$ ipython --no-banner

In [1]: import numpy as np

In [2]: from numpy import linalg as LA

In [3]: np.set_printoptions(precision=4, suppress=True, linewidth=200)

In [4]: arr = np.load("layer2.npy")

In [5]: print(arr)
[[  0.5555   3.3797  -0.9522   9.1338  -4.0763   3.4735]
 [  5.5421   8.7395   2.4308  -0.0108   2.0406  -4.429 ]
 [  7.0333  12.9091   2.1156   6.8739  -0.6324  -2.5655]
 [ -4.976   -5.428   -3.4363   9.2379  -6.0829   7.8661]
 [ -2.4956  -7.0495   0.4801 -11.5043   4.4509  -2.9001]
 [  7.6026  14.3434   2.0633   9.211   -1.6559  -2.0332]
 [ -4.7019  -8.1111  -1.728   -2.2753  -0.4691   2.8047]
 [  2.1563   1.104    2.1257  -9.1719   5.1051  -5.7257]
 [ -5.345  -11.3991  -0.7498 -11.4762   3.446   -0.7812]
 [  5.6125   8.8569   2.4038   0.0034   1.9842  -4.4417]
 [ -0.025    0.088    0.0368  -0.0527   0.0699  -0.0147]
 [ -1.1006  -4.7691   1.0791 -11.5383   4.9452  -4.119 ]
 [  6.6394  13.6322   1.2538  11.4706  -3.0352  -0.2404]
 [ -3.32    -5.8702  -1.0362  -2.3401   0.0001   1.588 ]
 [  1.475    2.2983   0.6452  -0.0414   0.4802  -1.0684]
 [ -4.1871  -8.6084  -0.8554  -6.887    1.6938   0.4047]
 [  7.4067  12.3925   2.8405   2.3604   1.5082  -4.9824]
 [ -2.2945  -2.9238  -1.3224   2.2313  -1.9102   2.7337]
 [  5.0228   7.4172   2.4494  -2.3449   2.9165  -5.0412]
 [ -4.2896  -8.591   -0.9527  -6.9278   1.6761   0.4281]
 [ -2.4943  -4.983   -0.3624  -4.6898   1.3017  -0.0978]]

In [6]: left, sigma, Vt = LA.svd(arr)

In [7]: print(sigma)
[49.845  31.0229  0.2676  0.2106  0.1915  0.1492]

In [8]: print(np.argmax(sigma[:-1] / (sigma[1:] + 1e-6)) + 1)
2

In [9]: out = left[:, :2] @ np.diag(sigma[:2]) @ Vt[:2]

In [10]: print(LA.matrix_rank(out))
2

In [11]: print(LA.matrix_rank(arr, rtol=0.05))
2

In [12]: print(round(np.abs(arr - out).max(), 4))
0.1291

In [13]: left, sigma, Vt = LA.svd(arr, full_matrices=False)

In [14]: print(np.round(Vt @ Vt.T, 4) + 0)
[[1. 0. 0. 0. 0. 0.]
 [0. 1. 0. 0. 0. 0.]
 [0. 0. 1. 0. 0. 0.]
 [0. 0. 0. 1. 0. 0.]
 [0. 0. 0. 0. 1. 0.]
 [0. 0. 0. 0. 0. 1.]]

In [15]: print(np.cumsum(sigma ** 2) / np.sum(sigma ** 2))
[0.7208 0.9999 1.     1.     1.     1.    ]

In [16]: print(np.abs(Vt[0]))
[0.3844 0.7454 0.0951 0.5195 0.1061 0.0806]

In [17]: print((sigma > 1e-8).sum())
6

In [18]: print(np.round(left.T @ arr @ Vt.T, 4) + 0)
[[49.845   0.      0.      0.      0.      0.    ]
 [ 0.     31.0229  0.      0.      0.      0.    ]
 [ 0.      0.      0.2676  0.      0.      0.    ]
 [ 0.      0.      0.      0.2106  0.      0.    ]
 [ 0.      0.      0.      0.      0.1915  0.    ]
 [ 0.      0.      0.      0.      0.      0.1492]]

In [19]: C = arr[[14, 2]].astype(float)

In [20]: for _ in range(3):
    ...:     lab = LA.norm(arr[:, None] - C, axis=-1).argmin(axis=1)
    ...:     C = np.array([arr[lab == j].mean(axis=0) for j in range(2)])
    ...: 

In [21]: print(lab)
[1 1 1 0 0 1 0 0 0 1 0 0 1 0 0 0 1 0 1 0 0]

In [22]: print(C[1] - C[0])
[ 8.1075 15.1506  2.293   8.8515 -1.2501 -2.6185]

In [23]: print(np.abs(C[1] - C[0]).argmax())
1

In [24]: C2 = np.cov(arr, rowvar=False)

In [25]: print(arr.std(axis=0))
[4.5409 8.2764 1.6873 7.0412 2.8412 3.3451]

In [26]: print(round(float(np.corrcoef(arr[:, 0], arr[:, 4])[0, 1]), 4))
-0.0154

In [27]: print(np.median(arr, axis=0))
[-0.025   0.088   0.4801 -0.0527  1.3017 -0.7812]

In [28]: print(np.argwhere(np.triu(np.abs(np.corrcoef(arr.T)) > 0.8, 1)))
[[0 1]
 [0 2]
 [2 5]
 [3 4]]

In [29]: print(C2.shape)
(6, 6)

In [30]: print(np.argsort(-arr.std(axis=0).round(6), kind="stable"))
[1 3 0 5 4 2]

In [31]: K = np.array([[0.5, -0.2, 0.1, -1.7, -0.3],
    ...:     [-0.3, 0.1, -2.0, 0.6, 1.9],
    ...:     [0.9, 1.4, 0.0, -1.1, 0.9],
    ...:     [1.7, 1.6, -0.4, 0.5, -0.2],
    ...:     [1.0, -0.2, -0.2, 0.0, 1.6],
    ...:     [-0.1, -1.5, 0.3, 0.4, -1.3],
    ...:     [0.6, -0.9, -0.8, -1.3, -0.7],
    ...:     [-2.6, 1.9, 1.0, 0.5, 0.0],
    ...:     [1.2, 0.7, 0.2, 1.6, -2.0],
    ...:     [0.8, 1.4, 1.2, 0.0, 0.9],
    ...:     [-0.5, -0.5, -0.5, 0.5, 2.2],
    ...:     [-0.6, 0.8, 0.9, -0.9, 0.0],
    ...:     [-0.7, -0.4, -0.7, 0.6, -0.8],
    ...:     [1.0, 0.1, -2.4, -2.2, -0.5],
    ...:     [1.8, -0.5, -0.2, -1.4, 0.4],
    ...:     [-1.1, 1.3, 0.5, 0.3, -0.1],
    ...:     [-1.6, 0.1, -0.3, 1.0, 0.8],
    ...:     [-1.1, 1.6, 0.4, 0.5, -0.7],
    ...:     [0.8, -0.7, 1.1, -2.3, 1.7],
    ...:     [-0.9, -0.6, -1.2, -0.1, 0.0]])

In [32]: K[6] *= 5

In [33]: print(K)
[[ 0.5 -0.2  0.1 -1.7 -0.3]
 [-0.3  0.1 -2.   0.6  1.9]
 [ 0.9  1.4  0.  -1.1  0.9]
 [ 1.7  1.6 -0.4  0.5 -0.2]
 [ 1.  -0.2 -0.2  0.   1.6]
 [-0.1 -1.5  0.3  0.4 -1.3]
 [ 3.  -4.5 -4.  -6.5 -3.5]
 [-2.6  1.9  1.   0.5  0. ]
 [ 1.2  0.7  0.2  1.6 -2. ]
 [ 0.8  1.4  1.2  0.   0.9]
 [-0.5 -0.5 -0.5  0.5  2.2]
 [-0.6  0.8  0.9 -0.9  0. ]
 [-0.7 -0.4 -0.7  0.6 -0.8]
 [ 1.   0.1 -2.4 -2.2 -0.5]
 [ 1.8 -0.5 -0.2 -1.4  0.4]
 [-1.1  1.3  0.5  0.3 -0.1]
 [-1.6  0.1 -0.3  1.   0.8]
 [-1.1  1.6  0.4  0.5 -0.7]
 [ 0.8 -0.7  1.1 -2.3  1.7]
 [-0.9 -0.6 -1.2 -0.1  0. ]]

In [34]: cen = K - K.mean(axis=0)

In [35]: evecs = LA.svd(cen)[2][:1]

In [36]: out = cen - cen @ evecs.T @ evecs

In [37]: print(np.cov(cen @ evecs.T, rowvar=False))
6.567967235844443

In [38]: print(out.std(axis=0))
[0.914  0.7356 0.8241 0.7225 1.1043]
